% python3 -q
>>> import numpy as np
>>> np.set_printoptions(precision=2, suppress=True, linewidth=200, floatmode="fixed")
>>> def tidy(a):
...     return np.round(a, 2) + 0
... 
>>> A = np.loadtxt("arr.csv", delimiter=",")
>>> print(A)
[[6.00 1.00 9.00 1.00 3.00 8.00 0.00 6.00 0.00 0.00 0.00]
 [8.00 8.00 8.00 5.00 8.00 9.00 9.00 0.00 0.00 0.00 0.00]
 [2.00 6.00 9.00 7.00 9.00 9.00 3.00 2.00 0.00 0.00 0.00]
 [1.00 8.00 9.00 6.00 3.00 3.00 8.00 7.00 0.00 0.00 0.00]
 [6.00 1.00 5.00 1.00 5.00 8.00 5.00 1.00 0.00 0.00 0.00]
 [8.00 0.00 6.00 9.00 0.00 0.00 7.00 4.00 0.00 0.00 0.00]
 [5.00 2.00 6.00 3.00 3.00 5.00 9.00 4.00 0.00 0.00 0.00]
 [3.00 9.00 6.00 7.00 9.00 9.00 1.00 7.00 0.00 0.00 0.00]
 [0.00 0.00 0.00 0.00 0.00 0.00 0.00 0.00 1.00 1.00 2.00]
 [0.00 0.00 0.00 0.00 0.00 0.00 0.00 0.00 5.00 4.00 1.00]
 [0.00 0.00 0.00 0.00 0.00 0.00 0.00 0.00 3.00 0.00 4.00]]
>>> # splits into 2 blocks
>>> gram = A.T @ A
>>> print(gram)
[[239.00 133.00 271.00 180.00 175.00 241.00 220.00 126.00   0.00   0.00   0.00]
 [133.00 251.00 270.00 201.00 237.00 257.00 186.00 146.00   0.00   0.00   0.00]
 [271.00 270.00 440.00 285.00 296.00 376.00 298.00 230.00   0.00   0.00   0.00]
 [180.00 201.00 285.00 251.00 201.00 220.00 216.00 160.00   0.00   0.00   0.00]
 [175.00 237.00 296.00 201.00 278.00 322.00 184.00 137.00   0.00   0.00   0.00]
 [241.00 257.00 376.00 220.00 322.00 405.00 226.00 178.00   0.00   0.00   0.00]
 [220.00 186.00 298.00 216.00 184.00 226.00 310.00 138.00   0.00   0.00   0.00]
 [126.00 146.00 230.00 160.00 137.00 178.00 138.00 171.00   0.00   0.00   0.00]
 [  0.00   0.00   0.00   0.00   0.00   0.00   0.00   0.00  35.00  21.00  19.00]
 [  0.00   0.00   0.00   0.00   0.00   0.00   0.00   0.00  21.00  17.00   6.00]
 [  0.00   0.00   0.00   0.00   0.00   0.00   0.00   0.00  19.00   6.00  21.00]]
>>> print(tidy(np.linalg.eigvalsh(gram)[::-1]))
[1887.79  185.85  117.72   84.25   58.72   42.65   17.20   13.49    9.54    0.79    0.00]
>>> print((A @ A.T).shape)
(11, 11)
>>> print(np.trace(gram), (A ** 2).sum())
2418.0 2418.0
>>> out = np.array([[-1, -2, -4, -4, -1, 2],
...     [1, 2, -3, 5, -3, -1],
...     [5, 1, 1, 0, -2, 3],
...     [2, 3, 0, 3, 0, -5],
...     [1, -1, 0, 1, -4, 4],
...     [-2, 4, 1, 1, -2, -4]])
>>> out[-1] = out[0]
>>> m1 = out + 0.05 * np.eye(6)
>>> print(m1)
[[-0.95 -2.00 -4.00 -4.00 -1.00  2.00]
 [ 1.00  2.05 -3.00  5.00 -3.00 -1.00]
 [ 5.00  1.00  1.05  0.00 -2.00  3.00]
 [ 2.00  3.00  0.00  3.05  0.00 -5.00]
 [ 1.00 -1.00  0.00  1.00 -3.95  4.00]
 [-1.00 -2.00 -4.00 -4.00 -1.00  2.05]]
>>> print((m1 + m1.T) / 2)
[[-0.95 -0.50  0.50 -1.00  0.00  0.50]
 [-0.50  2.05 -1.00  4.00 -2.00 -1.50]
 [ 0.50 -1.00  1.05  0.00 -1.00 -0.50]
 [-1.00  4.00  0.00  3.05  0.50 -4.50]
 [ 0.00 -2.00 -1.00  0.50 -3.95  1.50]
 [ 0.50 -1.50 -0.50 -4.50  1.50  2.05]]
>>> print(tidy(np.abs(np.linalg.eigvals(m1)).max()))
8.25
>>> print(np.allclose(m1 @ m1.T, m1.T @ m1))
False
>>> print(tidy(np.sort(np.abs(np.linalg.eigvals(m1)))))
[0.05 1.01 3.58 5.95 5.95 8.25]
>>> gram = m1.T @ m1
>>> print(np.linalg.matrix_rank(gram))
6
>>> J = np.loadtxt("x.csv", delimiter=",")
>>> print(J)
[[ 1.00  2.00  3.00  2.00  1.00  2.00  2.00  3.00 -3.00 -3.00]
 [-1.00 -2.00 -1.00 -2.00 -3.00 -1.00 -1.00  3.00  0.00 -3.00]
 [-2.00 -3.00  1.00  1.00  3.00 -1.00  2.00 -3.00  2.00  0.00]
 [-2.00  1.00  2.00  3.00  1.00  0.00  3.00  2.00 -2.00 -1.00]
 [-3.00 -3.00  2.00 -3.00  0.00  3.00  0.00  1.00 -2.00  1.00]
 [ 3.00 -3.00 -2.00 -3.00  2.00 -1.00 -3.00  1.00 -1.00  3.00]
 [-3.00 -2.00 -3.00 -1.00 -3.00  2.00  0.00  2.00 -3.00  1.00]
 [ 1.00  3.00  3.00  2.00 -2.00  3.00  2.00 -1.00 -3.00 -1.00]
 [-3.00  0.00  2.00  3.00  2.00  0.00 -1.00  1.00  0.00  2.00]
 [ 2.00 -1.00  0.00  3.00  1.00  3.00 -3.00 -1.00  2.00  0.00]]
>>> def softmax(z):
...     e = np.exp(z - z.max(axis=-1, keepdims=True))
...     return e / e.sum(axis=-1, keepdims=True)
... 
>>> print(tidy(softmax(J[0])))
[0.04 0.10 0.27 0.10 0.04 0.10 0.10 0.27 0.00 0.00]
>>> print(tidy(softmax(J).sum(axis=1)))
[1.00 1.00 1.00 1.00 1.00 1.00 1.00 1.00 1.00 1.00]
>>> print(tidy(softmax(10 * J[0])))
[0.00 0.00 0.50 0.00 0.00 0.00 0.00 0.50 0.00 0.00]
>>> scores = J @ J.T / np.sqrt(10)
>>> print(softmax(scores).round(6).argmax(axis=1))
[0 1 2 3 4 5 6 7 8 9]
>>> print(tidy(softmax(scores + np.triu(np.full(scores.shape, -np.inf), 1))))
[[1.00 0.00 0.00 0.00 0.00 0.00 0.00 0.00 0.00 0.00]
 [0.00 1.00 0.00 0.00 0.00 0.00 0.00 0.00 0.00 0.00]
 [0.00 0.00 1.00 0.00 0.00 0.00 0.00 0.00 0.00 0.00]
 [0.28 0.00 0.00 0.72 0.00 0.00 0.00 0.00 0.00 0.00]
 [0.00 0.00 0.00 0.00 1.00 0.00 0.00 0.00 0.00 0.00]
 [0.00 0.00 0.00 0.00 0.00 1.00 0.00 0.00 0.00 0.00]
 [0.00 0.00 0.00 0.00 0.00 0.00 1.00 0.00 0.00 0.00]
 [0.01 0.00 0.00 0.00 0.00 0.00 0.00 0.99 0.00 0.00]
 [0.00 0.00 0.00 0.01 0.00 0.00 0.00 0.00 0.99 0.00]
 [0.00 0.00 0.00 0.00 0.00 0.00 0.00 0.00 0.00 1.00]]
